$ python -q
>>> import numpy as np
>>> import numpy.linalg as la
>>> np.set_printoptions(suppress=True, linewidth=120)
>>> W0 = np.loadtxt("x.csv", delimiter=",")
>>> W0
array([[ 0.,  0.,  3.,  2.,  3.,  0.,  2.,  0.,  1.,  3.,  0., -2.],
       [ 0.,  2.,  3.,  3.,  2.,  3.,  3., -1.,  5.,  4.,  5.,  1.],
       [ 3.,  2.,  3.,  1.,  2.,  3.,  2., -3.,  2.,  0.,  4.,  2.],
       [ 3.,  3.,  0.,  0.,  0.,  1.,  0.,  0., -2.,  5., -1.,  0.],
       [ 2.,  2.,  2.,  0.,  1.,  2.,  2., -4.,  4., -3., -2.,  1.],
       [ 2.,  0.,  2.,  1.,  2.,  3.,  2., -2.,  2.,  0., -3., -3.],
       [ 2.,  0.,  2.,  0.,  0.,  1.,  0., -3., -2., -2.,  5.,  2.],
       [ 0.,  0.,  0.,  0.,  0.,  0.,  0.,  3.,  3.,  0.,  2.,  0.],
       [ 0.,  0.,  0.,  0.,  0.,  0.,  0.,  4.,  0.,  1.,  0.,  1.],
       [ 0.,  0.,  0.,  0.,  0.,  0.,  0.,  0.,  3.,  0.,  5.,  1.],
       [ 0.,  0.,  0.,  0.,  0.,  0.,  0.,  2.,  2.,  3.,  5.,  4.],
       [ 0.,  0.,  0.,  0.,  0.,  0.,  0.,  3.,  4.,  3.,  2.,  2.]])
>>> w1 = np.array([[0, 2],
...     [3, 3],
...     [2, 0],
...     [0, 3],
...     [3, 0],
...     [2, 3],
...     [0, 0],
...     [2, 0],
...     [3, 0],
...     [2, 1],
...     [0, 2],
...     [2, 1]])
>>> b = np.array([5, 3])
>>> act = np.maximum(W0 @ w1 + b, 0)
>>> la.matrix_rank(act)
np.int64(2)
>>> C = np.array([[3, 1], [3, 0]])
>>> (act @ C).round(6).argmax(axis=1)
array([0, 0, 0, 0, 0, 0, 0, 0, 0, 0, 0, 0])
>>> gram = W0.T @ W0
>>> np.diag(gram)
array([ 30.,  21.,  39.,  15.,  22.,  33.,  25.,  77.,  96.,  82., 138.,  45.])
>>> np.allclose(gram, gram.T)
True
>>> gram
array([[ 30.,  19.,  21.,   5.,  12.,  24.,  14., -27.,   8.,   5.,   9.,   6.],
       [ 19.,  21.,  16.,   8.,  10.,  19.,  14., -16.,  16.,  17.,  11.,   8.],
       [ 21.,  16.,  39.,  20.,  27.,  30.,  29., -30.,  32.,  11.,  27.,   3.],
       [  5.,   8.,  20.,  15.,  16.,  15.,  17.,  -8.,  21.,  18.,  16.,  -2.],
       [ 12.,  10.,  27.,  16.,  22.,  20.,  22., -16.,  25.,  14.,  10.,  -5.],
       [ 24.,  19.,  30.,  15.,  20.,  33.,  25., -29.,  31.,   9.,  18.,   4.],
       [ 14.,  14.,  29.,  17.,  22.,  25.,  25., -21.,  33.,  12.,  13.,  -1.],
       [-27., -16., -30.,  -8., -16., -29., -21.,  77.,   0.,  33.,   4.,   7.],
       [  8.,  16.,  32.,  21.,  25.,  31.,  33.,   0.,  96.,  23.,  50.,  20.],
       [  5.,  17.,  11.,  18.,  14.,   9.,  12.,  33.,  23.,  82.,  32.,  10.],
       [  9.,  11.,  27.,  16.,  10.,  18.,  13.,   4.,  50.,  32., 138.,  59.],
       [  6.,   8.,   3.,  -2.,  -5.,   4.,  -1.,   7.,  20.,  10.,  59.,  45.]])
